>>> import numpy as np
>>> import numpy.linalg as la
>>> np.set_printoptions(precision=3, suppress=True, linewidth=100)
>>> m1 = np.array([[-1.0, -0.6, -0.1], [0.1, -0.6, 0.3], [-1.9, 0.3, 1.4]])
>>> m1[:, 1] *= 5
>>> m1
array([[-1. , -3. , -0.1],
       [ 0.1, -3. ,  0.3],
       [-1.9,  1.5,  1.4]])
>>> hat = np.triu(np.array([[0, -2, -3], [-3, -2, -1], [-3, 3, -1]]), 1) + np.eye(3)
>>> M2 = hat @ m1 @ la.inv(hat)
>>> round(la.det(M2), 3)
np.float64(7.335)
>>> M2
array([[ 4.5,  7.5, 16.1],
       [ 2. , -0.5,  4.4],
       [-1.9, -2.3, -6.6]])
>>> vals, vecs = la.eig(m1)
>>> np.sort(la.eigvals(m1.T))
array([-2.673, -1.62 ,  1.694])
>>> np.sort(np.abs(la.eigvals(m1)))
array([1.62 , 1.694, 2.673])
>>> m1 @ m1
array([[ 0.89, 11.85, -0.94],
       [-0.97,  9.15, -0.49],
       [-0.61,  3.3 ,  2.6 ]])
>>> np.round(la.det(m1), 3)
np.float64(7.335)
>>> np.trace(m1)
np.float64(-2.6)
>>> la.matrix_power(m1, 3)
array([[  2.081, -39.63 ,   2.15 ],
       [  2.816, -25.275,   2.156],
       [ -4.   ,  -4.17 ,   4.691]])
>>> (m1 - m1.T) / 2
array([[ 0.  , -1.55,  0.9 ],
       [ 1.55,  0.  , -0.6 ],
       [-0.9 ,  0.6 ,  0.  ]])
>>> round(np.abs(la.eigvals(m1)).max(), 3)
np.float64(2.673)
>>> np.allclose(m1, m1.T)
False
>>> feats = np.loadtxt("w.csv", delimiter=",")
>>> feats
array([[ 1.,  0.,  0.],
       [-1.,  1.,  0.],
       [ 1.,  2.,  1.]])
>>> vals, vecs = la.eig(feats)
>>> np.sort(la.eigvals(la.inv(feats)))
array([1., 1., 1.])
>>> np.prod(vals)
np.float64(1.0)
>>> np.sort(la.eigvals(feats.T))
array([1., 1., 1.])
>>> vals
array([1., 1., 1.])
>>> np.sort(la.eigvals(feats @ feats))
array([1., 1., 1.])
>>> rng = np.random.default_rng(61)
>>> labels = rng.permutation(3)
>>> labels
array([0, 2, 1])
>>> M2 = feats[labels][:, labels]
>>> np.sort(np.abs(la.eigvals(M2)))
array([1., 1., 1.])
>>> np.round(la.det(M2), 3), np.round(la.det(feats[labels]), 3)
(np.float64(1.0), np.float64(-1.0))
>>> x0 = np.array([-2, 1, 1])
>>> m1 @ np.eye(3)[1]
array([-3. , -3. ,  1.5])
>>> (m1 @ x0).argmax()
np.int64(2)
>>> (m1 * x0).sum(axis=1)
array([-1.1, -2.9,  6.7])
>>> data = np.array([[1, 1, -1, -1, -1, -1, 1, 1],
...     [1, 1, 1, 1, 1, 1, 1, 1],
...     [1, -1, -1, 1, 1, -1, -1, 1],
...     [1, -1, 1, -1, 1, -1, 1, -1],
...     [1, -1, 1, -1, -1, 1, -1, 1]])
>>> M2 = feats / la.norm(feats, axis=1, keepdims=True)
>>> gram = M2 @ M2.T
>>> (np.abs(gram) > 0.9).astype(int)
array([[1, 0, 0],
       [0, 1, 0],
       [0, 0, 1]])
>>> np.degrees(np.arccos(np.clip(gram[0, 1], -1, 1)))
np.float64(135.0)
>>> la.norm(M2, axis=1)
array([1., 1., 1.])
